In [1]: import numpy as np

In [2]: import numpy.linalg as la

In [3]: np.set_printoptions(precision=4, suppress=True, linewidth=100, floatmode="fixed")

In [4]: m1 = np.load("m.npy")

In [5]: m1
Out[5]: 
array([[3.0000, 1.0000, 0.0000, 0.0000, 0.0000, 0.0000],
       [0.0000, 3.0000, 1.0000, 0.0000, 0.0000, 0.0000],
       [0.0000, 0.0000, 3.0000, 1.0000, 0.0000, 0.0000],
       [0.0000, 0.0000, 0.0000, 3.0000, 1.0000, 0.0000],
       [0.0000, 0.0000, 0.0000, 0.0000, 3.0000, 1.0000],
       [0.0000, 0.0000, 0.0000, 0.0000, 0.0000, 3.0000]])

In [6]: # triangular: eigenvalues sit on the diagonal

In [7]: m1 @ m1
Out[7]: 
array([[9.0000, 6.0000, 1.0000, 0.0000, 0.0000, 0.0000],
       [0.0000, 9.0000, 6.0000, 1.0000, 0.0000, 0.0000],
       [0.0000, 0.0000, 9.0000, 6.0000, 1.0000, 0.0000],
       [0.0000, 0.0000, 0.0000, 9.0000, 6.0000, 1.0000],
       [0.0000, 0.0000, 0.0000, 0.0000, 9.0000, 6.0000],
       [0.0000, 0.0000, 0.0000, 0.0000, 0.0000, 9.0000]])

In [8]: [int(la.matrix_rank(la.matrix_power(m1, p))) for p in range(1, 7)]
Out[8]: [6, 6, 6, 6, 6, 6]

In [9]: rng = np.random.default_rng(5417)

In [10]: z = rng.permutation(6)

In [11]: other = m1[:, z] * rng.choice([-1, 1], 6)

In [12]: print(other)
[[-0.0000 -3.0000 -0.0000  1.0000  0.0000  0.0000]
 [-0.0000 -0.0000 -0.0000  3.0000  1.0000  0.0000]
 [-0.0000 -0.0000 -0.0000  0.0000  3.0000  1.0000]
 [-1.0000 -0.0000 -0.0000  0.0000  0.0000  3.0000]
 [-3.0000 -0.0000 -1.0000  0.0000  0.0000  0.0000]
 [-0.0000 -0.0000 -3.0000  0.0000  0.0000  0.0000]]

In [13]: U, _, VT = la.svd(m1.T @ other)

In [14]: np.round(la.lstsq(m1, other)[0], 4) + 0
Out[14]: 
array([[ 0.0000, -1.0000,  0.0000,  0.0000,  0.0000,  0.0000],
       [ 0.0000,  0.0000,  0.0000,  1.0000,  0.0000,  0.0000],
       [ 0.0000,  0.0000,  0.0000,  0.0000,  1.0000,  0.0000],
       [ 0.0000,  0.0000,  0.0000,  0.0000,  0.0000,  1.0000],
       [-1.0000,  0.0000,  0.0000,  0.0000,  0.0000,  0.0000],
       [ 0.0000,  0.0000, -1.0000,  0.0000,  0.0000,  0.0000]])
